$ ipython --no-banner

In [1]: import numpy as np

In [2]: from numpy import linalg as LA

In [3]: np.set_printoptions(suppress=True, linewidth=100)

In [4]: mat = np.loadtxt("run2.csv", delimiter=",")

In [5]: mat
Out[5]: 
array([[ -6.,   8.,   0.,   0.],
       [-10.,  -2.,   0.,   0.],
       [  9., -12.,   6.,  -8.],
       [ 15.,   3.,  10.,   2.]])

In [6]: u, r1 = mat[0], mat[1]

In [7]: u @ u
Out[7]: np.float64(100.0)

In [8]: u @ r1
Out[8]: np.float64(44.0)

In [9]: p = (u @ r1) / (u @ u) * u

In [10]: p
Out[10]: array([-2.64,  3.52,  0.  ,  0.  ])

In [11]: LA.matrix_rank(np.outer(u, r1))
Out[11]: np.int64(1)

In [12]: np.round(LA.norm(u + r1) ** 2 + LA.norm(u - r1) ** 2, 2)
Out[12]: np.float64(408.0)

In [13]: K = np.loadtxt("layer10.csv", delimiter=",")

In [14]: K.round(2) + 0
Out[14]: 
array([[ 4.34,  1.1 , -0.11, -0.65,  0.28, -0.9 ,  0.03, -0.83,  0.42, -1.29,  1.45, -0.05],
       [ 1.1 ,  5.22,  0.8 ,  0.77,  1.01,  0.88, -0.46,  0.57, -0.4 ,  1.21, -1.25,  0.13],
       [-0.11,  0.8 ,  5.73,  0.66, -1.09,  0.63,  0.83, -0.16,  1.04,  0.7 ,  1.32,  0.53],
       [-0.65,  0.77,  0.66,  4.39, -0.12,  0.5 , -0.38,  0.27, -0.05, -1.12,  0.26, -1.15],
       [ 0.28,  1.01, -1.09, -0.12,  5.12, -0.21,  0.7 , -0.98,  0.  , -0.61,  1.21, -0.17],
       [-0.9 ,  0.88,  0.63,  0.5 , -0.21,  6.98,  0.17,  0.26, -0.57, -0.07, -0.29, -0.37],
       [ 0.03, -0.46,  0.83, -0.38,  0.7 ,  0.17,  5.29,  0.18, -0.03,  0.04, -0.8 , -0.26],
       [-0.83,  0.57, -0.16,  0.27, -0.98,  0.26,  0.18,  5.1 ,  0.29, -0.92,  0.72,  0.43],
       [ 0.42, -0.4 ,  1.04, -0.05,  0.  , -0.57, -0.03,  0.29,  6.09, -0.21,  0.69, -0.15],
       [-1.29,  1.21,  0.7 , -1.12, -0.61, -0.07,  0.04, -0.92, -0.21,  7.29,  0.07,  0.05],
       [ 1.45, -1.25,  1.32,  0.26,  1.21, -0.29, -0.8 ,  0.72,  0.69,  0.07,  5.04, -1.06],
       [-0.05,  0.13,  0.53, -1.15, -0.17, -0.37, -0.26,  0.43, -0.15,  0.05, -1.06,  4.42]])

In [15]: round(float(np.trace(LA.pinv(K) @ K)), 2)
Out[15]: 11.0

In [16]: np.abs(np.diag(LA.qr(K)[1])) > 1e-9
Out[16]: array([ True,  True,  True,  True,  True,  True,  True,  True,  True,  True,  True, False])

In [17]: LA.lstsq(K[:-1].T, K[-1])[2]
Out[17]: np.int32(11)

In [18]: np.allclose(K[:-1].T @ LA.lstsq(K[:-1].T, K[-1])[0], K[-1])
Out[18]: True

In [19]: M2 = np.array([[2, 2, -5, 1, -3],
    ...:     [-3, 3, 2, 5, 0],
    ...:     [1, 0, 1, 5, -3],
    ...:     [-2, -1, 1, -1, 0],
    ...:     [-2, -3, -1, 0, -2]])

In [20]: E = M2 + M2.T

In [21]: E
Out[21]: 
array([[ 4, -1, -4, -1, -5],
       [-1,  6,  2,  4, -3],
       [-4,  2,  2,  6, -4],
       [-1,  4,  6, -2,  0],
       [-5, -3, -4,  0, -4]])

In [22]: ev, evecs = LA.eig(E)

In [23]: np.round(E @ evecs[:, 0] - ev[0] * evecs[:, 0], 2) + 0
Out[23]: array([0., 0., 0., 0., 0.])

In [24]: np.round(np.prod(ev), 2)
Out[24]: np.float64(7650.0)

In [25]: round(LA.det(E[::-1]), 2)
Out[25]: np.float64(7650.0)

In [26]: np.round(LA.det(E.T), 2)
Out[26]: np.float64(7650.0)

In [27]: np.einsum("ij,ji->", E, E)
Out[27]: np.int64(324)

In [28]: np.allclose(E, E.T)
Out[28]: True

In [29]: (E + E.T) / 2
Out[29]: 
array([[ 4., -1., -4., -1., -5.],
       [-1.,  6.,  2.,  4., -3.],
       [-4.,  2.,  2.,  6., -4.],
       [-1.,  4.,  6., -2.,  0.],
       [-5., -3., -4.,  0., -4.]])

In [30]: np.round(np.sort(np.abs(LA.eigvals(E))), 2)
Out[30]: array([ 2.  ,  4.47,  6.81, 10.4 , 12.06])

In [31]: round(np.abs(LA.eigvals(E)).max(), 2)
Out[31]: np.float64(12.06)

In [32]: round(float(LA.det(E)), 2)
Out[32]: 7650.0

In [33]: np.allclose(E @ E.T, E.T @ E)
Out[33]: True

In [34]: np.trace(E)
Out[34]: np.int64(6)

In [35]: u = np.array([-7, -7, -6, 2, 7])

In [36]: M2 = E + np.outer(u, np.eye(5)[1])

In [37]: LA.matrix_rank(LA.inv(M2) - LA.inv(E), tol=1e-8)
Out[37]: np.int64(1)

In [38]: round(LA.det(M2) / LA.det(E), 2), round(1 + LA.solve(E, u)[1], 2)
Out[38]: (np.float64(1.07), np.float64(1.07))

In [39]: ev, evecs = LA.eigh(E)

In [40]: round(float(ev.sum()), 2), np.trace(E)
Out[40]: (6.0, np.int64(6))

In [41]: np.unique(ev.round(6) + 0, return_counts=True)[1]
Out[41]: array([1, 1, 1, 1, 1])

In [42]: np.round(evecs.T @ evecs, 2) + 0
Out[42]: 
array([[1., 0., 0., 0., 0.],
       [0., 1., 0., 0., 0.],
       [0., 0., 1., 0., 0.],
       [0., 0., 0., 1., 0.],
       [0., 0., 0., 0., 1.]])

In [43]: np.round(LA.eigvalsh(E @ E), 2)
Out[43]: array([  4.01,  20.01,  46.38, 108.14, 145.46])

In [44]: np.abs(evecs[:, -1]).round(6).argmax()
Out[44]: np.int64(1)

In [45]: M2 = np.array([[-2, 3], [0, 1]])

In [46]: C = np.array([[3, 0, -3, -4, -4, 1, -4, 3, -5],
    ...:     [-1, -2, -2, 5, 2, -5, 0, 1, 0],
    ...:     [4, 0, 3, 4, 4, 4, 4, -5, 2],
    ...:     [-2, 2, 2, -2, 4, 1, -2, 1, -2],
    ...:     [-4, -5, -5, 5, -3, -3, 1, -3, 2],
    ...:     [0, 2, 1, -5, 0, 4, -1, 0, -1],
    ...:     [2, 3, 0, -3, -5, 4, -5, -2, 2],
    ...:     [4, 0, 0, 2, 0, 2, -5, -5, 0],
    ...:     [5, 0, 4, 1, 1, -4, 3, 0, -5]])

In [47]: X = np.block([[M2, np.zeros((2, 9))], [np.zeros((9, 2)), C]])

In [48]: X
Out[48]: 
array([[-2.,  3.,  0.,  0.,  0.,  0.,  0.,  0.,  0.,  0.,  0.],
       [ 0.,  1.,  0.,  0.,  0.,  0.,  0.,  0.,  0.,  0.,  0.],
       [ 0.,  0.,  3.,  0., -3., -4., -4.,  1., -4.,  3., -5.],
       [ 0.,  0., -1., -2., -2.,  5.,  2., -5.,  0.,  1.,  0.],
       [ 0.,  0.,  4.,  0.,  3.,  4.,  4.,  4.,  4., -5.,  2.],
       [ 0.,  0., -2.,  2.,  2., -2.,  4.,  1., -2.,  1., -2.],
       [ 0.,  0., -4., -5., -5.,  5., -3., -3.,  1., -3.,  2.],
       [ 0.,  0.,  0.,  2.,  1., -5.,  0.,  4., -1.,  0., -1.],
       [ 0.,  0.,  2.,  3.,  0., -3., -5.,  4., -5., -2.,  2.],
       [ 0.,  0.,  4.,  0.,  0.,  2.,  0.,  2., -5., -5.,  0.],
       [ 0.,  0.,  5.,  0.,  4.,  1.,  1., -4.,  3.,  0., -5.]])

In [49]: M2 = LA.inv(X)

In [50]: np.round(LA.inv(M2), 2) + 0
Out[50]: 
array([[-2.,  3.,  0.,  0.,  0.,  0.,  0.,  0.,  0.,  0.,  0.],
       [ 0.,  1.,  0.,  0.,  0.,  0.,  0.,  0.,  0.,  0.,  0.],
       [ 0.,  0.,  3.,  0., -3., -4., -4.,  1., -4.,  3., -5.],
       [ 0.,  0., -1., -2., -2.,  5.,  2., -5.,  0.,  1.,  0.],
       [ 0.,  0.,  4.,  0.,  3.,  4.,  4.,  4.,  4., -5.,  2.],
       [ 0.,  0., -2.,  2.,  2., -2.,  4.,  1., -2.,  1., -2.],
       [ 0.,  0., -4., -5., -5.,  5., -3., -3.,  1., -3.,  2.],
       [ 0.,  0.,  0.,  2.,  1., -5.,  0.,  4., -1.,  0., -1.],
       [ 0.,  0.,  2.,  3.,  0., -3., -5.,  4., -5., -2.,  2.],
       [ 0.,  0.,  4.,  0.,  0.,  2.,  0.,  2., -5., -5.,  0.],
       [ 0.,  0.,  5.,  0.,  4.,  1.,  1., -4.,  3.,  0., -5.]])

In [51]: np.round(X @ M2, 2) + 0
Out[51]: 
array([[1., 0., 0., 0., 0., 0., 0., 0., 0., 0., 0.],
       [0., 1., 0., 0., 0., 0., 0., 0., 0., 0., 0.],
       [0., 0., 1., 0., 0., 0., 0., 0., 0., 0., 0.],
       [0., 0., 0., 1., 0., 0., 0., 0., 0., 0., 0.],
       [0., 0., 0., 0., 1., 0., 0., 0., 0., 0., 0.],
       [0., 0., 0., 0., 0., 1., 0., 0., 0., 0., 0.],
       [0., 0., 0., 0., 0., 0., 1., 0., 0., 0., 0.],
       [0., 0., 0., 0., 0., 0., 0., 1., 0., 0., 0.],
       [0., 0., 0., 0., 0., 0., 0., 0., 1., 0., 0.],
       [0., 0., 0., 0., 0., 0., 0., 0., 0., 1., 0.],
       [0., 0., 0., 0., 0., 0., 0., 0., 0., 0., 1.]])

In [52]: (np.abs(M2) > 1e-9).astype(int)
Out[52]: 
array([[1, 1, 0, 0, 0, 0, 0, 0, 0, 0, 0],
       [0, 1, 0, 0, 0, 0, 0, 0, 0, 0, 0],
       [0, 0, 1, 1, 1, 1, 1, 1, 1, 1, 1],
       [0, 0, 1, 1, 1, 1, 1, 1, 1, 1, 1],
       [0, 0, 1, 1, 1, 1, 1, 1, 1, 1, 1],
       [0, 0, 1, 1, 1, 1, 1, 1, 1, 1, 1],
       [0, 0, 1, 1, 1, 1, 1, 1, 1, 1, 1],
       [0, 0, 1, 1, 1, 1, 1, 1, 1, 1, 1],
       [0, 0, 1, 1, 1, 1, 1, 1, 1, 1, 1],
       [0, 0, 1, 1, 1, 1, 1, 1, 1, 1, 1],
       [0, 0, 1, 1, 1, 1, 1, 1, 1, 1, 1]])
